% ipython --no-banner

In [1]: import numpy as np

In [2]: np.set_printoptions(suppress=True, linewidth=120)

In [3]: X = np.load("w.npy")

In [4]: X
Out[4]: 
array([[  9,  -5,   7,   1,   4, -11],
       [ -5,   6,   2,  -1,   2,   4],
       [  7,   2,  28,  -9,  19,  -6],
       [  1,  -1,  -9,  23,  -7, -11],
       [  4,   2,  19,  -7,  13,  -3],
       [-11,   4,  -6, -11,  -3,  20]])

In [5]: Uu, sigma, VT = np.linalg.svd(X)

In [6]: sigma.round(1) + 0
Out[6]: array([48.3, 36.2, 11.8,  2.8,  0. ,  0. ])

In [7]: out = Uu[:, :4] @ np.diag(sigma[:4]) @ VT[:4]

In [8]: round(np.linalg.norm(X - out, 2), 1), round(sigma[4], 1)
Out[8]: (np.float64(0.0), np.float64(0.0))

In [9]: out.round(1)
Out[9]: 
array([[  9.,  -5.,   7.,   1.,   4., -11.],
       [ -5.,   6.,   2.,  -1.,   2.,   4.],
       [  7.,   2.,  28.,  -9.,  19.,  -6.],
       [  1.,  -1.,  -9.,  23.,  -7., -11.],
       [  4.,   2.,  19.,  -7.,  13.,  -3.],
       [-11.,   4.,  -6., -11.,  -3.,  20.]])

In [10]: rk = np.linalg.matrix_rank(X)

In [11]: rk
Out[11]: np.int64(4)

In [12]: null = np.linalg.svd(X)[2][rk:].T

In [13]: np.allclose(X @ null, 0)
Out[13]: True

In [14]: np.round(X @ null, 1) + 0
Out[14]: 
array([[0., 0.],
       [0., 0.],
       [0., 0.],
       [0., 0.],
       [0., 0.],
       [0., 0.]])

In [15]: [int(np.linalg.matrix_rank(X[:i])) for i in range(1, len(X) + 1)]
Out[15]: [1, 2, 3, 4, 4, 4]

In [16]: [int(np.linalg.matrix_rank(X[:, :j + 1])) for j in range(6)]
Out[16]: [1, 2, 3, 4, 4, 4]

In [17]: out = np.array([[1], [2], [1], [1], [1]])

In [18]: basis = np.array([[1, 0, 2, 1, 1]])

In [19]: J = out @ basis

In [20]: J
Out[20]: 
array([[1, 0, 2, 1, 1],
       [2, 0, 4, 2, 2],
       [1, 0, 2, 1, 1],
       [1, 0, 2, 1, 1],
       [1, 0, 2, 1, 1]])

In [21]: rk = np.linalg.matrix_rank(J)

In [22]: rk
Out[22]: np.int64(1)

In [23]: null = np.linalg.svd(J)[2][rk:].T

In [24]: [int(np.linalg.matrix_rank(J[:i])) for i in range(1, len(J) + 1)]
Out[24]: [1, 1, 1, 1, 1]

In [25]: [int(np.linalg.matrix_rank(np.delete(J, i, axis=0))) for i in range(5)]
Out[25]: [1, 1, 1, 1, 1]

In [26]: np.round(null @ null.T, 1) + 0
Out[26]: 
array([[ 0.9,  0. , -0.3, -0.1, -0.1],
       [ 0. ,  1. ,  0. ,  0. ,  0. ],
       [-0.3,  0. ,  0.4, -0.3, -0.3],
       [-0.1,  0. , -0.3,  0.9, -0.1],
       [-0.1,  0. , -0.3, -0.1,  0.9]])

In [27]: null.shape
Out[27]: (5, 4)

In [28]: np.allclose(J @ null, 0)
Out[28]: True

In [29]: [int(np.linalg.matrix_rank(J[:, :j + 1])) for j in range(5)]
Out[29]: [1, 1, 1, 1, 1]

In [30]: th = np.radians(135)

In [31]: R = np.eye(5)

In [32]: R[1, 1] = R[4, 4] = np.cos(th)

In [33]: R[1, 4], R[4, 1] = -np.sin(th), np.sin(th)

In [34]: R.round(1)
Out[34]: 
array([[ 1. ,  0. ,  0. ,  0. ,  0. ],
       [ 0. , -0.7,  0. ,  0. , -0.7],
       [ 0. ,  0. ,  1. ,  0. ,  0. ],
       [ 0. ,  0. ,  0. ,  1. ,  0. ],
       [ 0. ,  0.7,  0. ,  0. , -0.7]])

In [35]: out = J @ R.T

In [36]: np.allclose(J @ J.T, out @ out.T)
Out[36]: True

In [37]: out.round(1)
Out[37]: 
array([[ 1. , -0.7,  2. ,  1. , -0.7],
       [ 2. , -1.4,  4. ,  2. , -1.4],
       [ 1. , -0.7,  2. ,  1. , -0.7],
       [ 1. , -0.7,  2. ,  1. , -0.7],
       [ 1. , -0.7,  2. ,  1. , -0.7]])
